$ ipython --no-banner

In [1]: import numpy as np

In [2]: from numpy import linalg as LA

In [3]: np.set_printoptions(precision=2, suppress=True, linewidth=100, sign=" ")

In [4]: rd = lambda a: np.round(a, 2) + 0

In [5]: F = np.loadtxt("block18.csv", delimiter=",")

In [6]: F
Out[6]: 
array([[-0.53,  0.89,  0.91, -0.92, -0.66, -0.49,  0.63],
       [-0.85, -0.99, -0.99,  0.99,  0.87,  0.99,  0.77],
       [ 0.33, -0.95, -0.92,  0.98,  0.74,  0.61, -0.23],
       [ 0.97,  0.99,  0.91, -0.99, -0.79, -0.99, -0.98],
       [ 0.74, -0.67,  0.92,  1.  ,  0.35, -0.96,  0.91],
       [-0.04,  0.91,  0.98, -0.52, -0.69, -0.92,  0.8 ],
       [-0.21, -0.68, -1.  , -1.  ,  0.53,  1.  , -1.  ],
       [-0.95, -0.99, -1.  ,  0.95,  0.87,  1.  ,  0.75],
       [-0.99, -0.4 , -0.95, -0.98,  0.1 ,  1.  ,  0.62],
       [-0.78,  0.92,  0.58, -1.  , -0.69,  0.45,  0.1 ],
       [ 0.24,  0.96,  1.  ,  0.56, -0.82, -1.  ,  0.98],
       [ 0.07,  0.8 ,  0.49, -0.94, -0.49, -0.33, -0.46],
       [-0.92, -0.72, -0.97, -0.81,  0.4 ,  0.99, -0.06],
       [-0.79, -0.98, -0.9 ,  1.  ,  0.81,  0.93,  0.92],
       [ 0.99,  1.  ,  1.  , -0.55, -0.91, -1.  , -0.49],
       [ 0.09, -0.97, -0.92,  0.99,  0.8 ,  0.71,  0.27],
       [ 0.98,  0.98,  1.  ,  0.66, -0.79, -1.  ,  0.23],
       [-0.94, -0.72,  0.39,  0.94,  0.26,  0.74,  0.99],
       [ 0.71,  0.72,  0.99,  0.94, -0.48, -0.99,  0.9 ],
       [ 0.81,  0.54,  0.89,  0.65, -0.27, -0.95, -0.02],
       [ 0.88,  1.  ,  1.  , -0.86, -0.98, -1.  ,  0.92],
       [-1.  , -0.27, -0.98, -1.  ,  0.02,  1.  ,  0.55],
       [ 0.89, -0.83,  0.36,  1.  ,  0.56, -0.91,  0.28],
       [-0.6 ,  0.21, -0.71, -0.94, -0.1 ,  0.84, -0.47],
       [ 1.  ,  0.39, -0.83, -0.65,  0.13, -0.95, -1.  ],
       [-0.95, -0.92, -0.99, -0.35,  0.64,  1.  ,  0.24],
       [ 0.08, -0.79,  0.31,  0.99,  0.45, -0.4 ,  0.84],
       [ 0.9 , -1.  ,  0.16,  1.  ,  0.93, -0.93,  0.97],
       [-0.98, -0.99, -0.98,  0.98,  0.82,  1.  ,  0.97],
       [-0.44, -0.99, -1.  ,  0.56,  0.87,  1.  , -0.89],
       [ 0.95,  0.62,  0.99,  0.98, -0.34, -1.  ,  0.48]])

In [7]: hat = F @ LA.solve(F.T @ F, F.T)

In [8]: rd(LA.eigvalsh(hat))
Out[8]: 
array([ 0.,  0.,  0.,  0.,  0.,  0.,  0.,  0.,  0.,  0.,  0.,  0.,  0.,  0.,  0.,  0.,  0.,  0.,
        0.,  0.,  0.,  0.,  0.,  0.,  1.,  1.,  1.,  1.,  1.,  1.,  1.])

In [9]: np.allclose(hat @ hat, hat)
Out[9]: True

In [10]: dist = LA.norm(F[:, None] - F[None], axis=-1)

In [11]: np.flatnonzero(dist[12] < dist.mean() / 2)
Out[11]: array([  6,   8,  12,  21,  23,  25])

In [12]: dist.mean(axis=1).argmax()
Out[12]: np.int64(3)

In [13]: dist[12].round(6).argsort(kind="stable")[:4]
Out[13]: array([ 12,  25,   8,  21])

In [14]: LA.matrix_rank(dist ** 2)
Out[14]: np.int64(9)

In [15]: cov = np.cov(F, rowvar=False)

In [16]: rd(np.corrcoef(F.T))
Out[16]: 
array([[ 1.  ,  0.46,  0.64,  0.17, -0.4 , -0.88, -0.2 ],
       [ 0.46,  1.  ,  0.75, -0.48, -0.97, -0.66, -0.16],
       [ 0.64,  0.75,  1.  ,  0.01, -0.78, -0.86,  0.2 ],
       [ 0.17, -0.48,  0.01,  1.  ,  0.5 , -0.07,  0.48],
       [-0.4 , -0.97, -0.78,  0.5 ,  1.  ,  0.62,  0.08],
       [-0.88, -0.66, -0.86, -0.07,  0.62,  1.  , -0.05],
       [-0.2 , -0.16,  0.2 ,  0.48,  0.08, -0.05,  1.  ]])

In [17]: np.argwhere(np.triu(np.abs(np.corrcoef(F.T)) > 0.8, 1))
Out[17]: 
array([[ 0,  5],
       [ 1,  4],
       [ 2,  5]])

In [18]: cov.shape
Out[18]: (7, 7)

In [19]: rd(LA.eigvalsh(cov)[::-1])
Out[19]: array([ 2.64,  1.19,  0.53,  0.14,  0.08,  0.03,  0.  ])

In [20]: rd(F.std(axis=0))
Out[20]: array([ 0.77,  0.83,  0.87,  0.87,  0.64,  0.9 ,  0.66])

In [21]: theta = np.deg2rad(15)

In [22]: A = np.eye(8)

In [23]: A[np.ix_([2, 0], [2, 0])] = [[np.cos(theta), -np.sin(theta)], [np.sin(theta), np.cos(theta)]]

In [24]: rd(A)
Out[24]: 
array([[ 0.97,  0.  ,  0.26,  0.  ,  0.  ,  0.  ,  0.  ,  0.  ],
       [ 0.  ,  1.  ,  0.  ,  0.  ,  0.  ,  0.  ,  0.  ,  0.  ],
       [-0.26,  0.  ,  0.97,  0.  ,  0.  ,  0.  ,  0.  ,  0.  ],
       [ 0.  ,  0.  ,  0.  ,  1.  ,  0.  ,  0.  ,  0.  ,  0.  ],
       [ 0.  ,  0.  ,  0.  ,  0.  ,  1.  ,  0.  ,  0.  ,  0.  ],
       [ 0.  ,  0.  ,  0.  ,  0.  ,  0.  ,  1.  ,  0.  ,  0.  ],
       [ 0.  ,  0.  ,  0.  ,  0.  ,  0.  ,  0.  ,  1.  ,  0.  ],
       [ 0.  ,  0.  ,  0.  ,  0.  ,  0.  ,  0.  ,  0.  ,  1.  ]])

In [25]: x = np.array([-2, 0, -2, 1, -2, 1, 0, 2])

In [26]: y = A @ x

In [27]: coef, lr = np.zeros(8), 1 / LA.norm(A, 2) ** 2

In [28]: for i in range(60):
    ...:     coef -= lr * A.T @ (A @ coef - y)
    ...:     if i % 10 == 0: print(i, round(LA.norm(A @ coef - y), 2))
    ...: 
0 0.0
10 0.0
20 0.0
30 0.0
40 0.0
50 0.0

In [29]: rd(coef)
Out[29]: array([-2.,  0., -2.,  1., -2.,  1.,  0.,  2.])

In [30]: Y = np.array([[0, 1, 0],
    ...:     [2, 2, 1],
    ...:     [0, 2, 0],
    ...:     [3, 2, 3],
    ...:     [0, 3, 1],
    ...:     [3, 0, 3],
    ...:     [0, 1, 2],
    ...:     [0, 0, 3]])

In [31]: rd(A @ Y)
Out[31]: 
array([[ 0.  ,  1.48,  0.  ],
       [ 2.  ,  2.  ,  1.  ],
       [ 0.  ,  1.67,  0.  ],
       [ 3.  ,  2.  ,  3.  ],
       [ 0.  ,  3.  ,  1.  ],
       [ 3.  ,  0.  ,  3.  ],
       [ 0.  ,  1.  ,  2.  ],
       [ 0.  ,  0.  ,  3.  ]])

In [32]: LA.matrix_rank(A @ Y)
Out[32]: np.int64(3)

In [33]: rd(np.einsum("ik,kj->ij", A, Y))
Out[33]: 
array([[ 0.  ,  1.48,  0.  ],
       [ 2.  ,  2.  ,  1.  ],
       [ 0.  ,  1.67,  0.  ],
       [ 3.  ,  2.  ,  3.  ],
       [ 0.  ,  3.  ,  1.  ],
       [ 3.  ,  0.  ,  3.  ],
       [ 0.  ,  1.  ,  2.  ],
       [ 0.  ,  0.  ,  3.  ]])

In [34]: rd(np.einsum("ij->j", A))
Out[34]: array([ 0.71,  1.  ,  1.22,  1.  ,  1.  ,  1.  ,  1.  ,  1.  ])

In [35]: np.einsum("ij,ij->i", A, A)
Out[35]: array([ 1.,  1.,  1.,  1.,  1.,  1.,  1.,  1.])
